% python3 -q
>>> import numpy as np
>>> import numpy.linalg as la
>>> np.set_printoptions(suppress=True, linewidth=140)
>>> other = np.array([[-4, 3], [-5, 4], [5, -5], [-1, -2], [-4, -4], [-1, -1]])
>>> F = np.block([[np.zeros((6, 6)), other], [other.T, np.zeros((2, 2))]])
>>> F
array([[ 0.,  0.,  0.,  0.,  0.,  0., -4.,  3.],
       [ 0.,  0.,  0.,  0.,  0.,  0., -5.,  4.],
       [ 0.,  0.,  0.,  0.,  0.,  0.,  5., -5.],
       [ 0.,  0.,  0.,  0.,  0.,  0., -1., -2.],
       [ 0.,  0.,  0.,  0.,  0.,  0., -4., -4.],
       [ 0.,  0.,  0.,  0.,  0.,  0., -1., -1.],
       [-4., -5.,  5., -1., -4., -1.,  0.,  0.],
       [ 3.,  4., -5., -2., -4., -1.,  0.,  0.]])
>>> np.trace(F)
np.float64(0.0)
>>> np.allclose(F @ F.T, F.T @ F)
True
>>> other = np.array([[-2, -1, 5], [-4, -3, -2], [2, 5, -4]])
>>> mat = np.triu(other)
>>> mat
array([[-2, -1,  5],
       [ 0, -3, -2],
       [ 0,  0, -4]])
>>> # triangular, det is the product of the diagonal
>>> f = np.array([-1, 5, 1])
>>> np.polyval(f, mat[1])
array([  1, -23, -13])
>>> np.convolve(mat[1], f)
array([  0,   3, -13, -13,  -2])
>>> np.cross(mat[1, :3], mat[2, :3])
array([12,  0,  0])
>>> np.correlate(mat[1], mat[2], "full")
array([ 0, 12,  8,  0,  0])
>>> np.array([np.convolve(row, f, "same") for row in mat])
array([[ -9, -12,  24],
       [  3, -13, -13],
       [  0,   4, -20]])
>>> hat = np.triu(np.array([[-4, -8, 0], [-8, 4, 4], [-7, -4, -9]]), 1) + np.eye(3)
>>> other = hat @ mat @ la.inv(hat)
>>> la.matrix_rank(other)
np.int64(3)
>>> other
array([[-2.,  7., -7.],
       [ 0., -3., -6.],
       [ 0.,  0., -4.]])
>>> rng = np.random.default_rng(689)
>>> data = (rng.random((6, 6)) < 0.3) + np.eye(6)
>>> data /= data.sum(axis=1, keepdims=True)
>>> data.round(1)
array([[0.5, 0. , 0.2, 0.2, 0. , 0. ],
       [0.2, 0.5, 0. , 0.2, 0. , 0. ],
       [0. , 0. , 0.5, 0. , 0. , 0.5],
       [0. , 0.3, 0.3, 0.3, 0. , 0. ],
       [0. , 0. , 0. , 0.5, 0.5, 0. ],
       [0.2, 0. , 0. , 0. , 0.2, 0.5]])
>>> z = rng.permutation(6)
>>> z
array([5, 0, 2, 1, 4, 3])
>>> other = data[z][:, z]
>>> round(np.trace(other), 1)
np.float64(2.8)
>>> np.allclose(other, data)
False
>>> feats = np.loadtxt("m.csv", delimiter=",")
>>> feats
array([[ 3.,  0.,  0.,  0.,  0.,  0.],
       [ 1., -1.,  0.,  0.,  0.,  0.],
       [ 1., -3., -1.,  0.,  0.,  0.],
       [ 0., -2., -2., -2.,  0.,  0.],
       [ 0.,  1., -2.,  0.,  3.,  0.],
       [ 0., -2.,  0., -1., -2.,  1.]])
>>> # triangular: eigenvalues sit on the diagonal
>>> x0 = np.array([8, -9, 4, 7, -9, 7])
>>> h = np.maximum(feats @ x0, 0)
>>> np.maximum(feats @ (3 * x0), 0)
array([ 72.,  51.,  93.,   0.,   0., 108.])
>>> feats * (h > 1e-9)[:, None]
array([[ 3.,  0.,  0.,  0.,  0.,  0.],
       [ 1., -1.,  0.,  0.,  0.,  0.],
       [ 1., -3., -1.,  0.,  0.,  0.],
       [ 0., -0., -0., -0.,  0.,  0.],
       [ 0.,  0., -0.,  0.,  0.,  0.],
       [ 0., -2.,  0., -1., -2.,  1.]])
>>> m1 = np.array([[-17, -1, -8, 6, 32, 25, -28],
...     [2, -14, 8, -18, 16, -4, -14],
...     [-3, -19, 8, -22, 32, 3, -28],
...     [-10, -10, 0, -8, 32, 14, -28]])
>>> left, sigma, Vh = la.svd(m1)
>>> np.argmax(sigma[:-1] / (sigma[1:] + 1e-6)) + 1
np.int64(2)
>>> sigma.round(1) + 0
array([86. , 38.6,  0. ,  0. ])
>>> other = left[:, :2] @ np.diag(sigma[:2]) @ Vh[:2]
>>> la.matrix_rank(m1, rtol=0.05)
np.int64(2)
>>> la.matrix_rank(other)
np.int64(2)
>>> round(la.norm(m1 - other, 2), 1), round(sigma[2], 1)
(np.float64(0.0), np.float64(0.0))
>>> W0 = np.loadtxt("case17.csv", delimiter=",")
>>> W0
array([[ 9.,  2.,  0.,  0.,  0.,  0.],
       [ 4.,  7.,  0.,  0.,  0.,  0.],
       [ 0.,  0.,  4., -3.,  7., -5.],
       [ 0.,  0.,  0., -5., -9., -5.],
       [ 0.,  0., -7., -5.,  4.,  7.],
       [ 0.,  0., -2.,  7., -3., -1.]])
>>> # 2 groups of indices that never mix
>>> z = rng.permutation(6)
>>> z
array([4, 0, 5, 2, 1, 3])
>>> other = W0[z][:, z]
>>> np.diag(other)
array([ 4.,  9., -1.,  4.,  7., -5.])
>>> round(float(la.det(other)), 1), round(float(la.det(W0[z])), 1)
(255640.0, 255640.0)
>>> np.round(np.sort(np.abs(la.eigvals(other))), 1)
array([ 5. ,  5.7,  5.7, 11. , 11.9, 11.9])
>>> np.trace(other)
np.float64(18.0)
>>> other
array([[ 4.,  0.,  7., -7.,  0., -5.],
       [ 0.,  9.,  0.,  0.,  2.,  0.],
       [-3.,  0., -1., -2.,  0.,  7.],
       [ 7.,  0., -5.,  4.,  0., -3.],
       [ 0.,  4.,  0.,  0.,  7.,  0.],
       [-9.,  0., -5.,  0.,  0., -5.]])
>>> np.allclose(other, W0)
False
>>> W0 @ W0
array([[ 89.,  32.,   0.,   0.,   0.,   0.],
       [ 64.,  57.,   0.,   0.,   0.,   0.],
       [  0.,   0., -23., -67.,  98.,  49.],
       [  0.,   0.,  73.,  35.,  24., -33.],
       [  0.,   0., -70.,  75.,  -9.,  81.],
       [  0.,   0.,  15., -21., -86., -45.]])
>>> np.round(np.sort(la.eigvals(W0).real), 1)
array([-5.7, -5.7,  5. ,  6.7,  6.7, 11. ])
>>> (la.matrix_power((W0 != 0) + (W0.T != 0) + np.eye(6), 6) > 0).astype(int)
array([[1, 1, 0, 0, 0, 0],
       [1, 1, 0, 0, 0, 0],
       [0, 0, 1, 1, 1, 1],
       [0, 0, 1, 1, 1, 1],
       [0, 0, 1, 1, 1, 1],
       [0, 0, 1, 1, 1, 1]])
>>> np.flatnonzero(la.matrix_power((W0 != 0) + (W0.T != 0) + np.eye(6), 6)[0])
array([0, 1])
>>> def softmax(z):
...     e = np.exp(z - z.max(axis=-1, keepdims=True))
...     return e / e.sum(axis=-1, keepdims=True)
... 
>>> np.round(softmax(W0[3]), 1) + 0
array([0.3, 0.3, 0.3, 0. , 0. , 0. ])
>>> np.round(softmax(W0[3] + 2), 1) + 0
array([0.3, 0.3, 0.3, 0. , 0. , 0. ])
>>> att = W0 @ W0.T / np.sqrt(6)
>>> softmax(att).round(6).argmax(axis=1)
array([0, 1, 2, 3, 4, 5])
>>> np.round(softmax(att)[3] @ W0, 1) + 0
array([ 0.,  0.,  0., -5., -9., -5.])
>>> left, sigma, Vh = la.svd(W0, full_matrices=False)
>>> sigma.round(1)
array([13.7, 11.4, 11.2, 10.2,  4.9,  2.9])
>>> np.allclose(left * sigma @ Vh, W0)
True
>>> np.round(Vh @ Vh.T, 1) + 0
array([[1., 0., 0., 0., 0., 0.],
       [0., 1., 0., 0., 0., 0.],
       [0., 0., 1., 0., 0., 0.],
       [0., 0., 0., 1., 0., 0.],
       [0., 0., 0., 0., 1., 0.],
       [0., 0., 0., 0., 0., 1.]])
>>> (sigma > 1e-8).sum()
np.int64(6)
>>> np.abs(left[:, 0]).round(6).argmax()
np.int64(4)
>>> np.round(np.cumsum(sigma ** 2) / np.sum(sigma ** 2), 1)
array([0.3, 0.5, 0.8, 0.9, 1. , 1. ])
>>> W0[0] @ W0[3]
np.float64(0.0)
>>> round(la.norm(W0, 1), 1), round(float(la.norm(W0, np.inf)), 1)
(np.float64(23.0), 23.0)
>>> round(float(la.norm(W0[0], 1)), 1), round(float(la.norm(W0[0], np.inf)), 1)
(11.0, 9.0)
>>> q, _ = la.qr(np.array([[1.6, -0.8, -0.7, 0.3, -0.6, 0.2, 0.7, 0.0],
...     [0.0, -0.9, -0.8, -0.2, -0.2, 0.8, 2.3, 0.9],
...     [0.4, -0.8, 1.9, -1.5, 0.7, -0.9, 0.2, -0.1],
...     [0.7, 0.2, 1.0, -0.9, 1.1, 0.3, -0.9, -0.1],
...     [0.0, -0.2, -0.3, -1.3, 0.5, 1.4, 0.0, -0.8],
...     [1.2, 2.2, 0.6, -0.9, 1.7, -0.1, -0.2, 0.3],
...     [0.8, -1.5, -0.9, -0.4, 1.2, 2.7, -1.9, 0.0],
...     [0.6, 0.4, 0.1, 0.3, 0.1, -2.1, -1.2, -0.3]]))
>>> K = q[:, :8]
>>> K.round(1) + 0
array([[-0.7, -0.3,  0.2,  0.3, -0.5,  0.2, -0.1,  0. ],
       [ 0. , -0.3,  0.2, -0.3, -0.2, -0.3,  0.8,  0.3],
       [-0.2, -0.3, -0.8, -0.1, -0.1, -0.1,  0.1, -0.3],
       [-0.3,  0.1, -0.4, -0.1,  0.2,  0.2, -0.1,  0.8],
       [ 0. , -0.1,  0.1, -0.8, -0.4, -0.1, -0.5,  0.1],
       [-0.5,  0.7,  0. , -0.3,  0.1,  0. ,  0.3, -0.3],
       [-0.3, -0.5,  0.2, -0.2,  0.7,  0. , -0.1, -0.2],
       [-0.3,  0.1,  0. ,  0.3,  0.1, -0.9, -0.2,  0.2]])
>>> # columns are unit length and at right angles
>>> la.matrix_rank(K)
np.int64(8)
>>> np.round(la.svd(K, compute_uv=False), 1)
array([1., 1., 1., 1., 1., 1., 1., 1.])
>>> np.round(K - K[0], 1) + 0
array([[ 0. ,  0. ,  0. ,  0. ,  0. ,  0. ,  0. ,  0. ],
       [ 0.7,  0. ,  0. , -0.6,  0.4, -0.5,  0.9,  0.3],
       [ 0.5,  0. , -1.1, -0.4,  0.4, -0.4,  0.2, -0.3],
       [ 0.4,  0.3, -0.6, -0.4,  0.7,  0. ,  0. ,  0.9],
       [ 0.7,  0.2, -0.1, -1.1,  0.1, -0.4, -0.4,  0.1],
       [ 0.2,  1. , -0.2, -0.6,  0.6, -0.2,  0.3, -0.2],
       [ 0.3, -0.2,  0. , -0.5,  1.2, -0.2,  0. , -0.2],
       [ 0.4,  0.4, -0.2,  0. ,  0.6, -1.1, -0.2,  0.2]])
>>> np.round(K.sum(axis=0), 1)
array([-2.2, -0.5, -0.4, -1.2, -0.1, -0.9,  0.3,  0.5])
>>> np.round(K.T @ K, 1) + 0
array([[1., 0., 0., 0., 0., 0., 0., 0.],
       [0., 1., 0., 0., 0., 0., 0., 0.],
       [0., 0., 1., 0., 0., 0., 0., 0.],
       [0., 0., 0., 1., 0., 0., 0., 0.],
       [0., 0., 0., 0., 1., 0., 0., 0.],
       [0., 0., 0., 0., 0., 1., 0., 0.],
       [0., 0., 0., 0., 0., 0., 1., 0.],
       [0., 0., 0., 0., 0., 0., 0., 1.]])
>>> np.round(la.norm(K, axis=0), 1)
array([1., 1., 1., 1., 1., 1., 1., 1.])
>>> np.round(K @ K.T, 1) + 0
array([[1., 0., 0., 0., 0., 0., 0., 0.],
       [0., 1., 0., 0., 0., 0., 0., 0.],
       [0., 0., 1., 0., 0., 0., 0., 0.],
       [0., 0., 0., 1., 0., 0., 0., 0.],
       [0., 0., 0., 0., 1., 0., 0., 0.],
       [0., 0., 0., 0., 0., 1., 0., 0.],
       [0., 0., 0., 0., 0., 0., 1., 0.],
       [0., 0., 0., 0., 0., 0., 0., 1.]])
>>> x0 = np.array([-1, 6, 6, 6, -4, -8, -4, 9])
>>> np.round(la.inv(K), 1) + 0
array([[-0.7,  0. , -0.2, -0.3,  0. , -0.5, -0.3, -0.3],
       [-0.3, -0.3, -0.3,  0.1, -0.1,  0.7, -0.5,  0.1],
       [ 0.2,  0.2, -0.8, -0.4,  0.1,  0. ,  0.2,  0. ],
       [ 0.3, -0.3, -0.1, -0.1, -0.8, -0.3, -0.2,  0.3],
       [-0.5, -0.2, -0.1,  0.2, -0.4,  0.1,  0.7,  0.1],
       [ 0.2, -0.3, -0.1,  0.2, -0.1,  0. ,  0. , -0.9],
       [-0.1,  0.8,  0.1, -0.1, -0.5,  0.3, -0.1, -0.2],
       [ 0. ,  0.3, -0.3,  0.8,  0.1, -0.3, -0.2,  0.2]])
>>> np.round(K.T @ (K @ x0), 1)
array([-1.,  6.,  6.,  6., -4., -8., -4.,  9.])
>>> ang = np.radians(60)
>>> Rm = np.eye(8)
>>> Rm[4, 4] = Rm[1, 1] = np.cos(ang)
>>> Rm[4, 1], Rm[1, 4] = -np.sin(ang), np.sin(ang)
>>> Rm.round(1)
array([[ 1. ,  0. ,  0. ,  0. ,  0. ,  0. ,  0. ,  0. ],
       [ 0. ,  0.5,  0. ,  0. ,  0.9,  0. ,  0. ,  0. ],
       [ 0. ,  0. ,  1. ,  0. ,  0. ,  0. ,  0. ,  0. ],
       [ 0. ,  0. ,  0. ,  1. ,  0. ,  0. ,  0. ,  0. ],
       [ 0. , -0.9,  0. ,  0. ,  0.5,  0. ,  0. ,  0. ],
       [ 0. ,  0. ,  0. ,  0. ,  0. ,  1. ,  0. ,  0. ],
       [ 0. ,  0. ,  0. ,  0. ,  0. ,  0. ,  1. ,  0. ],
       [ 0. ,  0. ,  0. ,  0. ,  0. ,  0. ,  0. ,  1. ]])
>>> other = K @ Rm.T
>>> np.allclose(K @ K.T, other @ other.T)
True
>>> np.round(la.svd(K, compute_uv=False), 1), np.round(la.svd(other, compute_uv=False), 1)
(array([1., 1., 1., 1., 1., 1., 1., 1.]), array([1., 1., 1., 1., 1., 1., 1., 1.]))
>>> other.round(1) + 0
array([[-0.7, -0.6,  0.2,  0.3,  0. ,  0.2, -0.1,  0. ],
       [ 0. , -0.3,  0.2, -0.3,  0.2, -0.3,  0.8,  0.3],
       [-0.2, -0.2, -0.8, -0.1,  0.2, -0.1,  0.1, -0.3],
       [-0.3,  0.2, -0.4, -0.1,  0. ,  0.2, -0.1,  0.8],
       [ 0. , -0.4,  0.1, -0.8, -0.1, -0.1, -0.5,  0.1],
       [-0.5,  0.5,  0. , -0.3, -0.5,  0. ,  0.3, -0.3],
       [-0.3,  0.4,  0.2, -0.2,  0.8,  0. , -0.1, -0.2],
       [-0.3,  0.1,  0. ,  0.3, -0.1, -0.9, -0.2,  0.2]])
>>> q, evecs = la.qr(K[:, :5])[0], la.qr(K[:, 5:])[0]
>>> sigma = la.svd(q.T @ evecs, compute_uv=False)
>>> np.round(np.degrees(np.arccos(sigma.clip(0, 1))), 1)
array([90., 90., 90.])
>>> np.round(la.norm(q @ q.T - evecs @ evecs.T, 2), 1)
np.float64(1.0)
>>> f = np.array([3, 0, -3, -3, 1])
>>> X = -3 * np.eye(5) + np.outer(f, f)
>>> X
array([[ 6.,  0., -9., -9.,  3.],
       [ 0., -3.,  0.,  0.,  0.],
       [-9.,  0.,  6.,  9., -3.],
       [-9.,  0.,  9.,  6., -3.],
       [ 3.,  0., -3., -3., -2.]])
>>> q, evecs = la.qr(X[:, :4])[0], la.qr(X[:, 4:])[0]
>>> sigma = la.svd(q.T @ evecs, compute_uv=False)
>>> (sigma > 0.9).sum()
np.int64(0)
>>> round(float(la.norm(q @ q.T - evecs @ evecs.T, 2)), 1)
1.0
>>> left, sigma, Vh = la.svd(data)
>>> sigma.round(1) + 0
array([1. , 0.8, 0.6, 0.5, 0.4, 0. ])
>>> other = left[:, :5] @ np.diag(sigma[:5]) @ Vh[:5]
>>> round(float(la.norm(data - other, 2)), 1), round(float(sigma[5]), 1)
(0.0, 0.0)
>>> round(la.norm(data - other) / la.norm(data), 1)
np.float64(0.0)
>>> other.round(1) + 0
array([[0.5, 0. , 0.2, 0.2, 0. , 0. ],
       [0.2, 0.5, 0. , 0.2, 0. , 0. ],
       [0. , 0. , 0.5, 0. , 0. , 0.5],
       [0. , 0.3, 0.3, 0.3, 0. , 0. ],
       [0. , 0. , 0. , 0.5, 0.5, 0. ],
       [0.2, 0. , 0. , 0. , 0.2, 0.5]])
